$ python3 -q
>>> import numpy as np
>>> np.set_printoptions(precision=2, suppress=True, linewidth=100, floatmode="fixed")
>>> def rnd(a):
...     return np.round(a, 2) + 0
... 
>>> feats = np.array([[-4.0, 4.0, -1.0], [-18.0, 13.0, -6.0], [-12.0, 6.0, -5.0]])
>>> np.linalg.cond(feats) > 100
np.True_
>>> np.linalg.matrix_rank(feats, rtol=0.1)
np.int64(1)
>>> [round(float(x), 2) for x in np.linalg.svd(feats, compute_uv=False)[:3]]
[27.58, 2.53, 0.06]
>>> rnd(np.abs(np.linalg.svd(feats)[2][-1]))
array([0.49, 0.29, 0.82])
>>> rng = np.random.default_rng(5258)
>>> idx = rng.permutation(3)
>>> idx
array([0, 2, 1])
>>> other = feats[idx][:, idx]
>>> other
array([[ -4.00,  -1.00,   4.00],
       [-12.00,  -5.00,   6.00],
       [-18.00,  -6.00,  13.00]])
>>> rnd(np.sort(np.abs(np.linalg.eigvals(other))))
array([1.00, 1.00, 4.00])
>>> np.trace(other)
np.float64(4.0)
>>> Q, Rm = np.linalg.qr(other)
>>> rnd(np.trace(Q @ Q.T))
np.float64(3.0)
>>> rnd(Q.T @ Q)
array([[1.00, 0.00, 0.00],
       [0.00, 1.00, 0.00],
       [0.00, 0.00, 1.00]])
>>> rnd(np.abs(np.diag(Rm)))
array([22.00,  0.94,  0.19])
>>> Q.shape, Rm.shape
((3, 3), (3, 3))
>>> K = np.load("m.npy")
>>> K
array([[ 9.03, -3.01,  2.95],
       [ 3.06,  3.06, -0.05],
       [-7.98,  4.01, -3.01]])
>>> x = np.array([5, 5, -1])
>>> h1 = np.maximum(K @ x, 0)
>>> rnd(np.maximum(K @ x, 0) - np.maximum(-K @ x, 0))
array([ 27.15,  30.65, -16.84])
>>> rnd(h1)
array([27.15, 30.65,  0.00])
>>> rnd(K.T @ h1)
array([338.95,  12.07,  78.56])
>>> K * (h1 > 1e-9)[:, None]
array([[ 9.03, -3.01,  2.95],
       [ 3.06,  3.06, -0.05],
       [-0.00,  0.00, -0.00]])
>>> rnd(np.tanh(K @ x))
array([ 1.00,  1.00, -1.00])
>>> np.linalg.cond(K) > 100
np.True_
>>> rnd(np.abs(np.linalg.svd(K)[2][-1]))
array([0.23, 0.25, 0.94])
>>> [round(float(x), 2) for x in np.linalg.svd(K, compute_uv=False)[:3]]
[13.78, 4.11, 0.04]
>>> round(np.log10(np.linalg.cond(K)))
3
>>> np.linalg.matrix_rank(K, rtol=0.1)
np.int64(2)
>>> hat = np.triu(np.array([[4, 3, 0], [2, 5, 1], [0, 5, 4]]), 1) + np.eye(3)
>>> other = hat @ K @ np.linalg.inv(hat)
>>> rnd(hat @ K - K @ hat)
array([[  9.18, -17.91,   2.86],
       [ -7.98,  -5.17,  -6.07],
       [  0.00,  23.94,  -4.01]])
>>> np.linalg.matrix_rank(other)
np.int64(3)
>>> rnd(np.linalg.det(other))
np.float64(-2.05)
>>> rnd(np.poly(other))
array([ 1.00, -9.08, 24.19,  2.05])
>>> rnd(other)
array([[ 18.21, -48.46,  51.26],
       [ -4.92,  21.83, -24.89],
       [ -7.98,  27.95, -30.96]])
>>> data = np.loadtxt("run10.csv", delimiter=",")
>>> data
array([[-34.97, -12.58,  -9.95],
       [-39.58, -13.34,  27.00],
       [-16.60,   2.12,   0.17],
       [  2.98,   2.25,   9.76],
       [ 14.07, -27.69,  -3.54],
       [  0.58,  28.87,  15.01],
       [ -7.25,   3.26,  14.48],
       [  1.57,   3.99,  -0.69],
       [-37.38,  14.76, -17.78],
       [ -3.74, -35.32,   2.16],
       [ 11.54,   9.31, -20.16],
       [ 46.03,  12.90,  -7.03],
       [ 26.64,  20.68, -12.91],
       [ 11.86, -12.74,  10.16],
       [ 31.82, -21.38,  10.17],
       [ 21.95,  -4.38,  -9.22],
       [ -3.58,   4.90,   7.59],
       [ 19.04, -20.46,   5.27],
       [ 12.79,   7.75,  -7.65],
       [-48.95, -24.09, -12.80],
       [-33.10,  -6.43,  24.40]])
>>> Xc = data - data.mean(axis=0)
>>> left, s, VT = np.linalg.svd(Xc, full_matrices=False)
>>> rnd(VT[0] * np.sign(VT[0, np.abs(VT[0]).argmax()]))
array([ 0.98,  0.19, -0.11])
>>> rnd(s ** 2 / (s ** 2).sum())
array([0.61, 0.25, 0.14])
>>> rnd((s ** 2).sum() ** 2 / (s ** 4).sum())
np.float64(2.2)
>>> (np.sign(left[:, 0]) == np.sign(left[0, 0])).astype(int)
array([1, 1, 1, 0, 0, 0, 1, 0, 1, 1, 0, 0, 0, 0, 0, 0, 1, 0, 0, 1, 1])
>>> rnd(Xc.mean(axis=0))
array([0.00, 0.00, 0.00])
>>> ang = np.radians(72)
>>> Rm = np.eye(3)
>>> Rm[2, 2] = Rm[1, 1] = np.cos(ang)
>>> Rm[2, 1], Rm[1, 2] = -np.sin(ang), np.sin(ang)
>>> rnd(Rm)
array([[ 1.00,  0.00,  0.00],
       [ 0.00,  0.31,  0.95],
       [ 0.00, -0.95,  0.31]])
>>> other = data @ Rm.T
>>> np.allclose(data @ data.T, other @ other.T)
True
>>> def softmax(z):
...     e = np.exp(z - z.max(axis=-1, keepdims=True))
...     return e / e.sum(axis=-1, keepdims=True)
... 
>>> rnd(softmax(Rm[1] + 2))
array([0.20, 0.28, 0.52])
>>> softmax(Rm).sum(axis=1)
array([1.00, 1.00, 1.00])
>>> att = Rm @ Rm.T / np.sqrt(3)
>>> rnd(softmax(att + np.triu(np.full(att.shape, -np.inf), 1)))
array([[1.00, 0.00, 0.00],
       [0.36, 0.64, 0.00],
       [0.26, 0.26, 0.47]])
>>> rnd(softmax(att)[1] @ Rm)
array([ 0.26, -0.11,  0.53])
>>> X = np.triu(rng.random((4, 4)) < 0.6, 1).astype(int)
>>> X = X + X.T
>>> X
array([[0, 1, 0, 1],
       [1, 0, 1, 0],
       [0, 1, 0, 1],
       [1, 0, 1, 0]])
>>> np.kron(np.eye(2, dtype=int), K)
array([[ 9.03, -3.01,  2.95,  0.00, -0.00,  0.00],
       [ 3.06,  3.06, -0.05,  0.00,  0.00, -0.00],
       [-7.98,  4.01, -3.01, -0.00,  0.00, -0.00],
       [ 0.00, -0.00,  0.00,  9.03, -3.01,  2.95],
       [ 0.00,  0.00, -0.00,  3.06,  3.06, -0.05],
       [-0.00,  0.00, -0.00, -7.98,  4.01, -3.01]])
>>> np.einsum("ii->", K)
np.float64(9.08)
>>> rnd(np.linalg.eigvals(K))
array([-0.08+0.00j,  4.58+1.99j,  4.58-1.99j])
>>> rnd(np.einsum("ij,ji->", K, K))
np.float64(34.06)
>>> left, s, VT = np.linalg.svd(X)
>>> evecs = VT[:(s > 1e-8).sum()]
>>> x = X[0] + -2 * X[1] + rng.integers(2) * np.eye(4)[2]
>>> x
array([-2.00,  1.00, -1.00,  1.00])
>>> np.linalg.matrix_rank(np.vstack([X, x]))
np.int64(3)
>>> rnd(evecs.T @ evecs)
array([[0.50, 0.00, 0.50, 0.00],
       [0.00, 0.50, 0.00, 0.50],
       [0.50, 0.00, 0.50, 0.00],
       [0.00, 0.50, 0.00, 0.50]])
>>> evals, evecs = np.linalg.eigh(X)
>>> x = np.array([2, 2, 2, 0])
>>> rnd(evecs * np.abs(evals) @ evecs.T)
array([[1.00, 0.00, 1.00, 0.00],
       [0.00, 1.00, 0.00, 1.00],
       [1.00, 0.00, 1.00, 0.00],
       [0.00, 1.00, 0.00, 1.00]])
>>> np.abs(X).sum(axis=1).max(), rnd(np.abs(evals).max())
(np.int64(2), np.float64(2.0))
>>> rnd(x @ X @ x / (x @ x)), rnd(evals[0]), rnd(evals[-1])
(np.float64(1.33), np.float64(-2.0), np.float64(2.0))
>>> rnd(np.linalg.eigvalsh(X[1:, 1:]))
array([-1.41,  0.00,  1.41])
>>> A = np.loadtxt("x.csv", delimiter=",")
>>> A
array([[ 4.49, -0.76, -1.94,  4.98],
       [ 4.41, -1.12, -1.80,  5.23],
       [ 3.64, -0.60, -1.64,  4.95],
       [ 4.12, -1.19, -1.98,  5.20],
       [ 3.46, -0.73, -1.69,  4.51],
       [ 4.03, -1.41, -2.37,  5.10],
       [ 4.54, -1.40, -1.67,  4.84],
       [ 4.08, -1.37, -2.42,  4.78],
       [ 4.51, -1.29, -2.31,  5.14],
       [ 1.91, -7.81, -8.49, -6.50],
       [ 2.17, -7.91, -8.04, -6.45],
       [ 1.88, -8.11, -7.94, -7.01],
       [ 2.40, -7.70, -7.77, -7.16],
       [ 2.16, -7.86, -7.95, -7.13],
       [ 1.81, -7.81, -8.16, -6.90],
       [ 2.12, -7.66, -7.95, -6.75],
       [ 1.95, -7.68, -7.57, -7.25],
       [ 2.10, -7.82, -8.19, -7.37],
       [ 4.10,  8.64, -9.17,  4.45],
       [ 4.12,  9.04, -8.89,  3.93],
       [ 4.48,  9.43, -9.12,  3.67],
       [ 4.40,  9.31, -9.08,  4.01],
       [ 3.64,  9.50, -9.23,  3.84],
       [ 3.79,  8.76, -9.20,  3.70],
       [ 3.68,  8.54, -9.12,  3.68],
       [ 4.56,  9.12, -8.95,  3.69],
       [ 3.89,  8.66, -8.96,  3.62]])
>>> other = A / np.sqrt((A ** 2).mean(axis=1, keepdims=True))
>>> np.linalg.matrix_rank(other) == np.linalg.matrix_rank(A)
np.True_
>>> Xc = (A - A.mean(axis=0)) / A.std(axis=0)
>>> Xc.std(axis=0)
array([1.00, 1.00, 1.00, 1.00])
>>> np.argwhere(np.abs(Xc) > 2)
array([], shape=(0, 2), dtype=int64)
>>> beta = np.linalg.lstsq(np.delete(Xc, 2, axis=1), Xc[:, 2])[0]
>>> rnd(beta)
array([ 0.01, -1.33,  1.43])
>>> F = np.load("a.npy")
>>> F
array([[0, 0, 0, 0],
       [0, 0, 1, 0],
       [0, 1, 0, 1],
       [0, 0, 1, 0]])
>>> Q, evecs = np.linalg.qr(K[:, :2])[0], np.linalg.qr(K[:, 2:])[0]
>>> s = np.linalg.svd(Q.T @ evecs, compute_uv=False)
>>> rnd(np.linalg.norm(Q @ Q.T - evecs @ evecs.T, 2))
np.float64(1.0)
>>> rnd(np.sort(np.linalg.eigvals(F).real))
array([-1.41,  0.00,  0.00,  1.41])
>>> rk = np.linalg.matrix_rank(F)
>>> rk
np.int64(2)
>>> N = np.linalg.svd(F)[2][rk:].T
>>> rnd(N @ N.T)
array([[ 1.00,  0.00,  0.00,  0.00],
       [ 0.00,  0.50,  0.00, -0.50],
       [ 0.00,  0.00,  0.00,  0.00],
       [ 0.00, -0.50,  0.00,  0.50]])
>>> np.linalg.matrix_rank(F.T @ F), np.linalg.matrix_rank(F @ F.T)
(np.int64(2), np.int64(2))
>>> N.shape
(4, 2)
>>> [int(np.linalg.matrix_rank(np.delete(F, i, axis=0))) for i in range(4)]
[2, 2, 1, 2]
>>> [int(np.linalg.matrix_rank(F[:, :j + 1])) for j in range(4)]
[0, 1, 2, 2]
>>> np.allclose(F @ N, 0)
True
>>> evals, evecs = np.linalg.eigh(F)
>>> x = np.array([-9, -5, -2, -3])
>>> rnd(evecs * np.maximum(evals, 0) @ evecs.T)
array([[0.00, 0.00, 0.00, 0.00],
       [0.00, 0.35, 0.50, 0.35],
       [0.00, 0.50, 0.71, 0.50],
       [0.00, 0.35, 0.50, 0.35]])
>>> rnd(np.linalg.eigvalsh(F[1:, 1:]))
array([-1.41,  0.00,  1.41])
>>> rnd(x @ F @ x / (x @ x)), rnd(evals[0]), rnd(evals[-1])
(np.float64(0.27), np.float64(-1.41), np.float64(1.41))
>>> (np.sign(evecs[:, -1].round(6)) == np.sign(evecs[0, -1].round(6))).astype(int)
array([1, 0, 0, 0])
>>> m1 = np.load("layer10.npy")
>>> m1
array([[ 1, -2,  8, -9,  8],
       [ 8,  1, -2,  8, -9],
       [-9,  8,  1, -2,  8],
       [ 8, -9,  8,  1, -2],
       [-2,  8, -9,  8,  1]])
>>> rnd(np.fft.fft(m1[0]))
array([ 6.00 +0.00j,  3.66 -0.48j, -4.16+22.05j, -4.16-22.05j,  3.66 +0.48j])
>>> m1 @ (-1.0) ** np.arange(5)
array([ 28.00, -12.00,  -6.00,  22.00, -26.00])
>>> rnd(np.sort(np.abs(np.fft.fft(m1[0])))), rnd(np.sort(np.linalg.svd(m1, compute_uv=False)))
(array([ 3.69,  3.69,  6.00, 22.44, 22.44]), array([ 3.69,  3.69,  6.00, 22.44, 22.44]))
>>> np.allclose(m1 @ m1.T, m1.T @ m1)
True
>>> m1 @ np.ones(5)
array([6.00, 6.00, 6.00, 6.00, 6.00])
